>>> import numpy as np
>>> np.set_printoptions(precision=2, suppress=True, linewidth=200)
>>> def rnd(a):
...     return np.round(a, 2) + 0
... 
>>> arr = np.loadtxt("case15.csv", delimiter=",")
>>> arr
array([[1.  , 0.9 , 0.81, 0.73],
       [0.9 , 1.  , 0.9 , 0.81],
       [0.81, 0.9 , 1.  , 0.9 ],
       [0.73, 0.81, 0.9 , 1.  ]])
>>> # equal to its transpose
>>> rnd(np.linalg.det(2 * arr)), rnd(np.linalg.det(arr))
(np.float64(0.11), np.float64(0.01))
>>> rnd(np.linalg.det(arr[::-1]))
np.float64(0.01)
>>> rnd(np.einsum("ij,ji->", arr, arr))
np.float64(12.55)
>>> rnd(np.poly(arr))
array([ 1.  , -4.  ,  1.72, -0.2 ,  0.01])
>>> np.kron(np.eye(2, dtype=int), arr)
array([[1.  , 0.9 , 0.81, 0.73, 0.  , 0.  , 0.  , 0.  ],
       [0.9 , 1.  , 0.9 , 0.81, 0.  , 0.  , 0.  , 0.  ],
       [0.81, 0.9 , 1.  , 0.9 , 0.  , 0.  , 0.  , 0.  ],
       [0.73, 0.81, 0.9 , 1.  , 0.  , 0.  , 0.  , 0.  ],
       [0.  , 0.  , 0.  , 0.  , 1.  , 0.9 , 0.81, 0.73],
       [0.  , 0.  , 0.  , 0.  , 0.9 , 1.  , 0.9 , 0.81],
       [0.  , 0.  , 0.  , 0.  , 0.81, 0.9 , 1.  , 0.9 ],
       [0.  , 0.  , 0.  , 0.  , 0.73, 0.81, 0.9 , 1.  ]])
>>> theta = np.radians(36)
>>> R = np.eye(4)
>>> R[3, 3] = R[0, 0] = np.cos(theta)
>>> R[3, 0], R[0, 3] = -np.sin(theta), np.sin(theta)
>>> rnd(R)
array([[ 0.81,  0.  ,  0.  ,  0.59],
       [ 0.  ,  1.  ,  0.  ,  0.  ],
       [ 0.  ,  0.  ,  1.  ,  0.  ],
       [-0.59,  0.  ,  0.  ,  0.81]])
>>> out = arr @ R.T
>>> rnd(np.linalg.svd(arr, compute_uv=False)), rnd(np.linalg.svd(out, compute_uv=False))
(array([3.53, 0.31, 0.1 , 0.06]), array([3.53, 0.31, 0.1 , 0.06]))
>>> np.allclose(np.linalg.norm(arr, axis=1), np.linalg.norm(out, axis=1))
True
>>> rnd(np.linalg.det(R)), rnd(np.trace(R))
(np.float64(1.0), np.float64(3.62))
>>> rnd(np.abs(out - arr).max(axis=0))
array([0.45, 0.  , 0.  , 0.73])
>>> rnd(out)
array([[1.24, 0.9 , 0.81, 0.  ],
       [1.2 , 1.  , 0.9 , 0.13],
       [1.18, 0.9 , 1.  , 0.25],
       [1.18, 0.81, 0.9 , 0.38]])
>>> np.allclose(arr @ arr.T, out @ out.T)
True
